>>> import numpy as np
>>> np.set_printoptions(precision=1, suppress=True, linewidth=140, floatmode="fixed")
>>> W0 = np.load("test15.npy")
>>> W0
array([[ 2.1,  1.4, -1.8, -0.5, -0.6,  0.7, -1.6, -1.9],
       [ 0.4, -1.1,  0.0,  0.6, -0.7,  1.8,  1.7,  1.2],
       [ 0.2,  0.5,  1.4,  1.4,  2.4,  1.0,  0.3, -1.1],
       [-1.0, -0.3,  0.4,  1.2,  0.6, -1.1, -1.1, -0.9],
       [ 0.6,  0.5, -1.8,  0.6,  0.2,  0.4, -0.4, -0.7],
       [ 0.2, -0.4,  0.6,  2.1,  0.2,  0.4,  0.5, -0.2],
       [ 0.0,  0.2, -1.0, -0.8,  0.7,  0.4, -2.2, -0.3],
       [ 1.7, -3.1, -0.1,  0.4, -0.6,  0.3,  0.6, -0.3]])
>>> q, vecs = np.linalg.qr(W0[:, :3])[0], np.linalg.qr(W0[:, 3:])[0]
>>> s = np.linalg.svd(q.T @ vecs, compute_uv=False)
>>> print((s > 0.9).sum())
1
>>> s
array([1.0, 0.8, 0.6])
>>> vec = np.array([2, 0, -2, 1, 0, 2, -2, 2])
>>> rhs = W0 @ vec
>>> c, lr = np.zeros(8), 1 / np.linalg.norm(W0, 2) ** 2
>>> for i in range(30):
...     c -= lr * W0.T @ (W0 @ c - rhs)
...     if i % 5 == 0: print(i, round(np.linalg.norm(W0 @ c - rhs), 1))
... 
0 5.8
5 2.6
10 1.7
15 1.2
20 1.0
25 0.8
>>> print(c)
[ 0.9 -0.3 -2.2  0.5 -0.2  2.5 -1.4  0.6]
>>> np.round(np.linalg.cond(W0), 1)
np.float64(15.9)
>>> W0.inv()
Traceback (most recent call last):
  File "<python-input-14>", line 1, in <module>
    W0.inv()
    ^^^^^^
AttributeError: 'numpy.ndarray' object has no attribute 'inv'
>>> np.round(np.abs(np.linalg.eigvals(W0)).max(), 1)
np.float64(2.7)
>>> np.sort(np.abs(np.linalg.eigvals(W0)))
array([0.6, 2.1, 2.2, 2.2, 2.3, 2.3, 2.7, 2.7])
>>> print(np.round((W0 - W0.T) / 2, 1) + 0)
[[ 0.0  0.5 -1.0  0.2 -0.6  0.2 -0.8 -1.8]
 [-0.5  0.0 -0.2  0.4 -0.6  1.1  0.8  2.2]
 [ 1.0  0.2  0.0  0.5  2.1  0.2  0.6 -0.5]
 [-0.2 -0.4 -0.5  0.0  0.0 -1.6 -0.2 -0.6]
 [ 0.6  0.6 -2.1  0.0  0.0  0.1 -0.6  0.0]
 [-0.2 -1.1 -0.2  1.6 -0.1  0.0  0.0 -0.2]
 [ 0.8 -0.8 -0.6  0.2  0.6  0.0  0.0 -0.4]
 [ 1.8 -2.2  0.5  0.6  0.0  0.2  0.4  0.0]]
>>> print(round(float(np.linalg.det(W0)), 1))
241.8
>>> rng = np.random.default_rng(76)
>>> feats = rng.normal(size=(25, 6))
>>> feats = 20 * feats / np.linalg.norm(feats, axis=1, keepdims=True)
>>> print(feats)
[[ -4.0  12.2   6.8   3.5   7.5 -10.9]
 [  4.5  10.3   9.9 -11.2  -6.4   3.3]
 [  4.2  -9.7  15.9  -0.5  -1.8  -5.6]
 [ 11.8  -9.6  12.2  -2.5  -2.6  -2.5]
 [  4.3  -2.4  -8.7  12.4  11.2  -4.4]
 [ -1.1  15.4  -2.3   3.7 -11.1  -4.3]
 [-12.3  -3.3   1.8  13.2  -7.4  -2.2]
 [ 16.5   7.6   3.9  -1.2  -3.1  -6.6]
 [ 16.5   4.3  -6.6  -0.9   3.2  -7.4]
 [  5.6  -8.5  -4.9  -6.4 -14.9  -3.2]
 [ -4.6   3.9   7.1  16.5   6.3   1.0]
 [  9.7  -9.9   1.4  -3.1 -11.8   7.5]
 [ -4.4  -9.1  -8.0 -10.8  -2.8 -10.4]
 [-10.4  11.3 -12.4  -0.6   2.5   1.9]
 [  1.3   7.7   8.7   1.7  12.6  10.1]
 [ -0.1   4.6  -6.4   1.3  16.4  -8.3]
 [ -5.9  -8.6  -8.0  -0.7   8.0  12.8]
 [  6.8  10.5   5.7   3.5  13.1  -5.4]
 [  2.3   3.1 -17.0  -3.2  -3.9   8.4]
 [ -7.1   5.6 -15.6  -3.1   5.1  -6.3]
 [  9.0   6.3   6.5   4.4  14.3  -3.5]
 [  4.8   2.7 -13.4   9.1   8.7  -5.6]
 [  4.4   5.1  12.8   5.0   2.2  12.7]
 [ -9.1   2.9  14.6   7.3  -4.9   4.1]
 [  1.0  -7.2   0.1 -13.9  -8.1   9.3]]
>>> feats @ feats
Traceback (most recent call last):
  File "<python-input-23>", line 1, in <module>
    feats @ feats
    ~~~~~~^~~~~~~
ValueError: matmul: Input operand 1 has a mismatch in its core dimension 0, with gufunc signature (n?,k),(k,m?)->(n?,m?) (size 25 is different from 6)
>>> gram = feats.T @ feats
>>> round(float(np.trace(gram)), 1), (feats ** 2).sum()
(10000.0, np.float64(10000.0))
>>> np.linalg.eigvalsh(gram)[::-1]
array([2940.0, 2483.8, 1684.4, 1151.0, 1056.9,  684.0])
>>> P = feats @ np.linalg.solve(feats.T @ feats, feats.T)
>>> np.round(np.linalg.eigvalsh(P), 1) + 0
array([0.0, 0.0, 0.0, 0.0, 0.0, 0.0, 0.0, 0.0, 0.0, 0.0, 0.0, 0.0, 0.0, 0.0, 0.0, 0.0, 0.0, 0.0, 0.0, 1.0, 1.0, 1.0, 1.0, 1.0, 1.0])
>>> print(np.linalg.matrix_rank(np.eye(25) - P))
19
>>> Z = feats[[10, 9]].astype(float)
>>> for _ in range(6):
...     lab = np.linalg.norm(feats[:, None] - Z, axis=-1).argmin(axis=1)
...     Z = np.array([feats[lab == j].mean(axis=0) for j in range(2)])
... 
>>> print(lab)
[0 1 1 1 0 0 0 1 1 1 0 1 1 0 0 0 0 0 1 0 0 0 0 0 1]
>>> print(np.bincount(lab))
[15 10]
>>> Z[1] - Z[0]
array([  8.4,  -7.8,   0.9, -10.5, -10.8,  -0.2])
